$ python -q
>>> import numpy as np
>>> np.set_printoptions(precision=3, suppress=True, linewidth=100)
>>> rd = lambda a: np.round(a, 3) + 0
>>> feats = np.loadtxt("dump.csv", delimiter=",")
>>> rd(feats)
array([[-1.808, -0.024, -4.662],
       [-4.204,  0.252,  2.695],
       [ 1.329, -0.17 , -4.817],
       [-1.487,  0.176,  4.77 ],
       [-2.903,  0.039, -4.071],
       [ 4.755, -0.181,  1.534],
       [-0.061, -0.111, -4.998],
       [ 4.893, -0.245, -0.998],
       [ 1.692,  0.03 ,  4.705],
       [-4.994,  0.224, -0.115],
       [-4.995,  0.226, -0.027],
       [-1.805,  0.188,  4.659],
       [-1.552, -0.037, -4.753],
       [ 2.896, -0.224, -4.07 ],
       [-3.945,  0.11 , -3.071],
       [-4.484,  0.254,  2.198],
       [ 2.36 , -0.207, -4.403],
       [ 2.13 , -0.2  , -4.519],
       [ 1.326, -0.17 , -4.818]])
>>> # null space of dimension 1
>>> U, sv, Vt = np.linalg.svd(feats)
>>> rd(sv)
array([17.031, 13.6  ,  0.   ])
>>> out = U[:, :2] @ np.diag(sv[:2]) @ Vt[:2]
>>> np.linalg.matrix_rank(out)
np.int64(2)
>>> np.linalg.matrix_rank(feats, rtol=0.05)
np.int64(2)
>>> U, sv, Vt = np.linalg.svd(feats, full_matrices=False)
>>> np.allclose(U * sv @ Vt, feats)
True
>>> U.shape, sv.shape, Vt.shape
((19, 3), (3,), (3, 3))
>>> rd(np.cumsum(sv ** 2) / np.sum(sv ** 2))
array([0.611, 1.   , 1.   ])
>>> (sv > 1e-8).sum()
np.int64(2)
>>> np.unique(feats.round(6), axis=0).shape
(19, 3)
>>> rd(np.trace(np.linalg.pinv(feats) @ feats))
np.float64(2.0)
>>> np.linalg.lstsq(feats[:-1].T, feats[-1])[2]
np.int32(2)
>>> rd(feats @ np.linalg.pinv(feats) @ feats)
array([[-1.808, -0.024, -4.662],
       [-4.204,  0.252,  2.695],
       [ 1.329, -0.17 , -4.817],
       [-1.487,  0.176,  4.77 ],
       [-2.903,  0.039, -4.071],
       [ 4.755, -0.181,  1.534],
       [-0.061, -0.111, -4.998],
       [ 4.893, -0.245, -0.998],
       [ 1.692,  0.03 ,  4.705],
       [-4.994,  0.224, -0.115],
       [-4.995,  0.226, -0.027],
       [-1.805,  0.188,  4.659],
       [-1.552, -0.037, -4.753],
       [ 2.896, -0.224, -4.07 ],
       [-3.945,  0.11 , -3.071],
       [-4.484,  0.254,  2.198],
       [ 2.36 , -0.207, -4.403],
       [ 2.13 , -0.2  , -4.519],
       [ 1.326, -0.17 , -4.818]])
>>> W0 = np.loadtxt("sample19.csv", delimiter=",")
>>> W0
array([[ 3.,  0.,  0.],
       [ 0.,  7., -2.],
       [ 0., -2.,  4.]])
>>> # equal to its transpose
>>> f, r1 = W0[2], W0[0]
>>> f @ r1
np.float64(0.0)
>>> pr = (f @ r1) / (f @ f) * f
>>> np.linalg.matrix_rank(np.outer(f, r1))
np.int64(1)
>>> vals, evecs = np.linalg.eig(W0)
>>> rd(np.sort(np.linalg.eigvals(W0 @ W0)))
array([ 9.,  9., 64.])
>>> rd(np.sort(np.linalg.eigvals(W0.T)))
array([3., 3., 8.])
>>> vals
array([3., 8., 3.])
>>> np.allclose(W0 @ W0.T, W0.T @ W0)
True
>>> rd(np.sort(np.abs(np.linalg.eigvals(W0))))
array([3., 3., 8.])
>>> np.trace(W0)
np.float64(14.0)
>>> (W0 - W0.T) / 2
array([[0., 0., 0.],
       [0., 0., 0.],
       [0., 0., 0.]])
>>> rd(np.linalg.det(W0))
np.float64(72.0)
>>> rd(np.linalg.matrix_power(W0, 2))
array([[  9.,   0.,   0.],
       [  0.,  53., -22.],
       [  0., -22.,  20.]])
>>> W0 @ W0
array([[  9.,   0.,   0.],
       [  0.,  53., -22.],
       [  0., -22.,  20.]])
>>> rd(np.linalg.det(W0))
np.float64(72.0)
>>> rd(np.sort(np.linalg.eigvals(W0).real))
array([3., 3., 8.])
>>> F = np.load("data.npy")
>>> F
array([[2, 1],
       [3, 2],
       [4, 3]])
>>> D = np.linalg.norm(feats[:, None] - feats[None], axis=-1)
>>> (D + 1e9 * np.eye(19)).round(6).argmin(axis=1)
array([12, 15, 18, 11,  0,  7, 18,  5,  3, 10,  9,  3,  0, 16,  4,  1, 17, 16,  2])
>>> np.unravel_index(D.round(6).argmax(), D.shape)
(np.int64(0), np.int64(8))
>>> rd(D[:5, :5])
array([[0.   , 7.742, 3.145, 9.44 , 1.245],
       [7.742, 0.   , 9.34 , 3.419, 6.893],
       [3.145, 9.34 , 0.   , 9.999, 4.303],
       [9.44 , 3.419, 9.999, 0.   , 8.955],
       [1.245, 6.893, 4.303, 8.955, 0.   ]])
>>> rd(np.abs(np.linalg.svd(F)[2][-1]))
array([0.57 , 0.822])
>>> np.argsort(-np.linalg.norm(F, axis=0).round(6), kind="stable")[:3]
array([0, 1])
>>> rd(np.linalg.norm(F, 2) / np.linalg.norm(F))
np.float64(0.998)
>>> vec = np.array([-3, 1])
>>> y = F @ vec
>>> rd(np.linalg.pinv(F) @ F)
array([[1., 0.],
       [0., 1.]])
>>> rd(np.linalg.lstsq(F, y)[0])
array([-3.,  1.])
>>> rng = np.random.default_rng(59)
>>> y = y + 0.02 * rng.normal(size=3)
>>> rd(y)
array([-5.02 , -6.968, -8.962])
>>> c, *_ = np.linalg.lstsq(F, y)
>>> rd(c)
array([-3.042,  1.071])
>>> M = np.load("m.npy")
>>> M
array([[0, 0, 1],
       [0, 0, 0],
       [1, 0, 0]])
>>> U, sv, Vt = np.linalg.svd(M)
>>> evecs = Vt[:(sv > 1e-8).sum()]
>>> vec = M[2] + -2 * M[0] + rng.integers(2) * np.eye(3)[1]
>>> vec
array([ 1.,  1., -2.])
>>> rd(np.linalg.norm(vec - evecs.T @ evecs @ vec))
np.float64(1.0)
>>> vals, evecs = np.linalg.eigh(M)
>>> rd(np.linalg.eigvalsh(M @ M))
array([0., 1., 1.])
>>> vals
array([-1.,  0.,  1.])
>>> vals.sum(), np.trace(M)
(np.float64(0.0), np.int64(0))
>>> rd(evecs @ np.diag(vals) @ evecs.T)
array([[0., 0., 1.],
       [0., 0., 0.],
       [1., 0., 0.]])
>>> vals, evecs = np.linalg.eigh(M)
>>> vec = np.array([3, -2, 1])
>>> rd(evecs * np.abs(vals) @ evecs.T)
array([[1., 0., 0.],
       [0., 0., 0.],
       [0., 0., 1.]])
>>> rd(vec @ M @ vec / (vec @ vec)), vals[0], vals[-1]
(np.float64(0.429), np.float64(-1.0), np.float64(1.0))
>>> rd(np.linalg.eigvalsh(M[1:, 1:]))
array([0., 0.])
>>> m1 = np.array([[6, 6, 6], [6, 6, 6], [-6, -6, -6], [-6, -6, -6]])
>>> m1
array([[ 6,  6,  6],
       [ 6,  6,  6],
       [-6, -6, -6],
       [-6, -6, -6]])
>>> W = np.array([[8, 2, 6, 4], [9, 8, 2, 5], [2, 3, 7, 6]])
>>> c = np.array([2, -1, 2, 2])
>>> H = np.maximum(m1 @ W + c, 0)
>>> (H > 0).astype(int)
array([[1, 1, 1, 1],
       [1, 1, 1, 1],
       [0, 0, 0, 0],
       [0, 0, 0, 0]])
>>> C = np.array([[3, 3], [1, 6], [6, 4], [5, 4]])
>>> H @ C
array([[1437, 1546],
       [1437, 1546],
       [   0,    0],
       [   0,    0]])
>>> (H @ C).round(6).argmax(axis=1)
array([1, 1, 0, 0])
>>> W @ C
array([[ 82,  76],
       [ 72, 103],
       [ 81,  76]])
>>> out = m1 + rng.integers(-2, 3, (4, 1)) @ rng.integers(-2, 3, (1, 3))
>>> out
array([[  8,   4,   8],
       [  8,   4,   8],
       [ -2, -10,  -2],
       [ -2, -10,  -2]])
>>> rd(np.linalg.svd(out - m1, compute_uv=False))
array([10.954,  0.   ,  0.   ])
>>> np.linalg.matrix_rank(out - m1, tol=1e-8)
np.int64(1)
>>> data = np.load("arr.npy")
>>> data
array([[ 1.,  0.,  0.,  0.],
       [ 0.,  3.,  3., -2.],
       [ 1.,  1.,  0., -3.],
       [ 0.,  0.,  0.,  0.]])
>>> vec = np.array([-2, -2, -2, 1])
>>> h = np.maximum(data @ vec, 0)
>>> np.flatnonzero(h > 1e-9)
array([], dtype=int64)
>>> np.maximum(data @ (3 * vec), 0)
array([0., 0., 0., 0.])
>>> h
array([0., 0., 0., 0.])
>>> data * (h > 1e-9)[:, None]
array([[ 0.,  0.,  0.,  0.],
       [ 0.,  0.,  0., -0.],
       [ 0.,  0.,  0., -0.],
       [ 0.,  0.,  0.,  0.]])
>>> data.T @ h
array([0., 0., 0., 0.])
>>> lab = rng.permutation(4)
>>> lab
array([1, 2, 0, 3])
>>> out = data[lab][:, lab]
>>> rd(np.linalg.det(out)), rd(np.linalg.det(data[lab]))
(np.float64(0.0), np.float64(0.0))
>>> np.trace(out)
np.float64(4.0)
>>> np.allclose(out, data)
False
>>> P = np.triu(np.array([[1, -2, 0, -2], [-1, 1, 2, 1], [-1, 0, 1, 2], [2, 0, 1, 1]]), 1) + np.eye(4)
>>> out = P @ data @ np.linalg.inv(P)
>>> out
array([[  1.,  -4.,   2.,   6.],
       [  2.,   9., -15.,  17.],
       [  1.,   3.,  -6.,   8.],
       [  0.,   0.,   0.,   0.]])
>>> np.trace(out), np.trace(data)
(np.float64(4.0), np.float64(4.0))
>>> rd(np.linalg.norm(data, 1)), rd(np.linalg.norm(data, np.inf))
(np.float64(5.0), np.float64(8.0))
>>> rd(np.linalg.norm(data, axis=1))
array([1.   , 4.69 , 3.317, 0.   ])
>>> rd(np.linalg.norm(data[2], 1)), rd(np.linalg.norm(data[2], np.inf))
(np.float64(5.0), np.float64(3.0))
>>> rd(np.linalg.norm(data[2] - data[3]))
np.float64(3.317)
>>> rd(np.linalg.norm(data, "nuc"))
np.float64(8.589)
>>> rd(np.linalg.norm(data, axis=0))
array([1.414, 3.162, 3.   , 3.606])
>>> K = np.loadtxt("block0.csv", delimiter=",")
>>> rd(K)
array([[-0.359, -0.538, -3.888, -0.682],
       [-0.359, -3.923,  0.627, -0.292],
       [ 0.359, -0.429, -0.658,  3.906],
       [-3.951,  0.367,  0.237,  0.444]])
>>> vec = np.array([2, 1, -1, 3])
>>> y = K @ vec
>>> rd(y)
array([ 0.587, -6.145, 12.665, -6.442])
>>> rd(np.linalg.solve(K, y))
array([ 2.,  1., -1.,  3.])
>>> rd(np.linalg.solve(K, K[:, 0]))
array([1., 0., 0., 0.])
>>> rd(np.linalg.solve(K, y + K[:, 3]))
array([ 2.,  1., -1.,  4.])
>>> lab = rng.permutation(4)
>>> lab
array([0, 1, 3, 2])
>>> out = K[lab][:, lab]
>>> rd(np.diag(out))
array([-0.359, -3.923,  0.444, -0.658])
>>> rd(out)
array([[-0.359, -0.538, -0.682, -3.888],
       [-0.359, -3.923, -0.292,  0.627],
       [-3.951,  0.367,  0.444,  0.237],
       [ 0.359, -0.429,  3.906, -0.658]])
>>> arr = np.vander(np.arange(3) - 2, 4, increasing=True)
>>> arr
array([[ 1, -2,  4, -8],
       [ 1, -1,  1, -1],
       [ 1,  0,  0,  0]])
>>> # row 0 dominates
>>> out = np.array([[-3, -2, 0], [-1, 2, 3]])
>>> C = np.kron(out, arr)
>>> rd(np.linalg.norm(C, 2)), rd(np.linalg.norm(out, 2) * np.linalg.norm(arr, 2))
(np.float64(35.806), np.float64(35.806))
>>> np.linalg.matrix_rank(C)
np.int64(6)
>>> C.shape
(6, 12)
>>> arr.reshape(2, -1)
array([[ 1, -2,  4, -8,  1, -1],
       [ 1, -1,  1,  0,  0,  0]])
>>> arr.ravel(order="F")
array([ 1,  1,  1, -2, -1,  0,  4,  1,  0, -8, -1,  0])
>>> T = arr.reshape(3, 2, -1)
>>> np.swapaxes(T, 1, 2)[1]
array([[ 1,  1],
       [-1, -1]])
>>> T.shape
(3, 2, 2)
>>> np.einsum("ihd,jhd->hij", T, T).shape
(2, 3, 3)
>>> T[:, 0]
array([[ 1, -2],
       [ 1, -1],
       [ 1,  0]])
>>> out = arr + rng.integers(-2, 3, (3, 1)) @ rng.integers(-2, 3, (1, 4))
>>> out
array([[ 2,  0,  2, -9],
       [ 1, -1,  1, -1],
       [ 1,  0,  0,  0]])
>>> out - arr
array([[ 1,  2, -2, -1],
       [ 0,  0,  0,  0],
       [ 0,  0,  0,  0]])
>>> rd(np.linalg.svd(out - arr, compute_uv=False))
array([3.162, 0.   , 0.   ])
